% python3 -q
>>> import numpy as np
>>> np.set_printoptions(suppress=True, linewidth=100)
>>> B = np.array([[-7, -5], [7, 9], [-1, -4]])
>>> F = np.kron(np.eye(3, dtype=int), B)
>>> F
array([[-7, -5,  0,  0,  0,  0],
       [ 7,  9,  0,  0,  0,  0],
       [-1, -4,  0,  0,  0,  0],
       [ 0,  0, -7, -5,  0,  0],
       [ 0,  0,  7,  9,  0,  0],
       [ 0,  0, -1, -4,  0,  0],
       [ 0,  0,  0,  0, -7, -5],
       [ 0,  0,  0,  0,  7,  9],
       [ 0,  0,  0,  0, -1, -4]])
>>> vec = np.array([-5, -6, 3, -8, 6, 4])
>>> y = F @ vec
>>> y
array([ 65, -89,  29,  19, -51,  29, -62,  78, -22])
>>> np.round(np.linalg.pinv(F) @ F, 2) + 0
array([[1., 0., 0., 0., 0., 0.],
       [0., 1., 0., 0., 0., 0.],
       [0., 0., 1., 0., 0., 0.],
       [0., 0., 0., 1., 0., 0.],
       [0., 0., 0., 0., 1., 0.],
       [0., 0., 0., 0., 0., 1.]])
>>> rng = np.random.default_rng(6164)
>>> y = y + 0.1 * rng.normal(size=9)
>>> y.round(2)
array([ 65.05, -89.04,  28.77,  19.08, -50.89,  28.78, -61.91,  77.9 , -21.92])
>>> b, *_ = np.linalg.lstsq(F, y)
>>> b.round()
array([-5., -6.,  3., -8.,  6.,  4.])
>>> np.round(F.T @ (y - F @ b), 2) + 0
array([0., 0., 0., 0., 0., 0.])
>>> b.round(2)
array([-5.05, -5.96,  2.94, -7.94,  6.  ,  3.99])
>>> proj = F @ np.linalg.solve(F.T @ F, F.T)
>>> np.round(np.linalg.eigvalsh(proj), 2) + 0
array([0., 0., 0., 1., 1., 1., 1., 1., 1.])
>>> proj.round(2)
array([[ 0.78, -0.26, -0.32,  0.  ,  0.  ,  0.  ,  0.  ,  0.  ,  0.  ],
       [-0.26,  0.68, -0.38,  0.  ,  0.  ,  0.  ,  0.  ,  0.  ,  0.  ],
       [-0.32, -0.38,  0.53,  0.  ,  0.  ,  0.  ,  0.  ,  0.  ,  0.  ],
       [ 0.  ,  0.  ,  0.  ,  0.78, -0.26, -0.32,  0.  ,  0.  ,  0.  ],
       [ 0.  ,  0.  ,  0.  , -0.26,  0.68, -0.38,  0.  ,  0.  ,  0.  ],
       [ 0.  ,  0.  ,  0.  , -0.32, -0.38,  0.53,  0.  ,  0.  ,  0.  ],
       [ 0.  ,  0.  ,  0.  ,  0.  ,  0.  ,  0.  ,  0.78, -0.26, -0.32],
       [ 0.  ,  0.  ,  0.  ,  0.  ,  0.  ,  0.  , -0.26,  0.68, -0.38],
       [ 0.  ,  0.  ,  0.  ,  0.  ,  0.  ,  0.  , -0.32, -0.38,  0.53]])
>>> np.round(np.diag(proj), 2)
array([0.78, 0.68, 0.53, 0.78, 0.68, 0.53, 0.78, 0.68, 0.53])
>>> O, evecs = np.linalg.qr(F[:, :5])[0], np.linalg.qr(F[:, 5:])[0]
>>> s = np.linalg.svd(O.T @ evecs, compute_uv=False)
>>> (s > 0.9).sum()
np.int64(1)
>>> vec = np.array([1, 3, 3, 3, 4, 3])
>>> y = F @ vec
>>> b, lr = np.zeros(6), 1 / np.linalg.norm(F, 2) ** 2
>>> for i in range(50):
...     b -= lr * F.T @ (F @ b - y)
...     if i % 10 == 0: print(i, round(np.linalg.norm(F @ b - y), 2))
... 
0 4.35
10 2.99
20 2.05
30 1.41
40 0.97
>>> round(float(np.linalg.cond(F)), 2)
5.21
>>> m1 = np.load("test14.npy")
>>> m1
array([[-0.78, -1.12, -1.15],
       [ 0.9 ,  0.81,  0.27],
       [-0.12,  0.83, -0.01],
       [ 0.29,  0.07, -0.2 ],
       [ 0.91,  0.93,  0.77],
       [-0.54, -0.98, -0.18],
       [ 1.92,  1.2 ,  1.05],
       [ 1.38,  1.12,  0.89],
       [-1.26, -0.91, -0.86],
       [ 2.25,  2.88,  2.86],
       [ 0.88,  1.37,  0.98],
       [ 0.26, -0.14, -0.11],
       [ 0.71,  0.96,  0.61],
       [-0.03, -0.8 , -0.18],
       [-1.53, -1.45, -1.56]])
>>> np.count_nonzero(F)
np.int64(18)
>>> np.linalg.matrix_rank(F)
np.int64(6)
>>> F.sum(axis=1)
array([-12,  16,  -5, -12,  16,  -5, -12,  16,  -5])
>>> np.diff(F, axis=0)
array([[ 14,  14,   0,   0,   0,   0],
       [ -8, -13,   0,   0,   0,   0],
       [  1,   4,  -7,  -5,   0,   0],
       [  0,   0,  14,  14,   0,   0],
       [  0,   0,  -8, -13,   0,   0],
       [  0,   0,   1,   4,  -7,  -5],
       [  0,   0,   0,   0,  14,  14],
       [  0,   0,   0,   0,  -8, -13]])
>>> np.unravel_index(np.abs(F).argmax(), F.shape)
(np.int64(1), np.int64(1))
>>> np.round(np.linalg.svd(F, compute_uv=False), 2)
array([14.6, 14.6, 14.6,  2.8,  2.8,  2.8])
>>> np.abs(F).max()
np.int64(9)
>>> F - F[0]
array([[ 0,  0,  0,  0,  0,  0],
       [14, 14,  0,  0,  0,  0],
       [ 6,  1,  0,  0,  0,  0],
       [ 7,  5, -7, -5,  0,  0],
       [ 7,  5,  7,  9,  0,  0],
       [ 7,  5, -1, -4,  0,  0],
       [ 7,  5,  0,  0, -7, -5],
       [ 7,  5,  0,  0,  7,  9],
       [ 7,  5,  0,  0, -1, -4]])
>>> F.sum(axis=0)
array([-1,  0, -1,  0, -1,  0])
>>> B = np.array([[-3, 2, -2], [1, 0, 1]])
>>> X = B.T @ B
>>> X
array([[10, -6,  7],
       [-6,  4, -4],
       [ 7, -4,  5]])
>>> idx = rng.permutation(3)
>>> idx
array([2, 1, 0])
>>> B = X[idx][:, idx]
>>> B
array([[ 5, -4,  7],
       [-4,  4, -6],
       [ 7, -6, 10]])
>>> np.trace(B)
np.int64(19)
>>> np.round(np.linalg.det(B), 2), round(np.linalg.det(X[idx]), 2)
(np.float64(-0.0), np.float64(0.0))
>>> np.allclose(B, X)
False
>>> np.round(np.sort(np.abs(np.linalg.eigvals(B))), 2) + 0
array([ 0.  ,  0.49, 18.51])
>>> np.linalg.matrix_rank(B)
np.int64(2)
>>> B.shape
(3, 3)
>>> B.sum(axis=0)
array([ 8, -6, 11])
>>> B.sum(axis=1)
array([ 8, -6, 11])
>>> round(float(np.linalg.norm(B)), 2)
18.52
>>> np.round(np.linalg.svd(B, compute_uv=False), 2) + 0
array([18.51,  0.49,  0.  ])
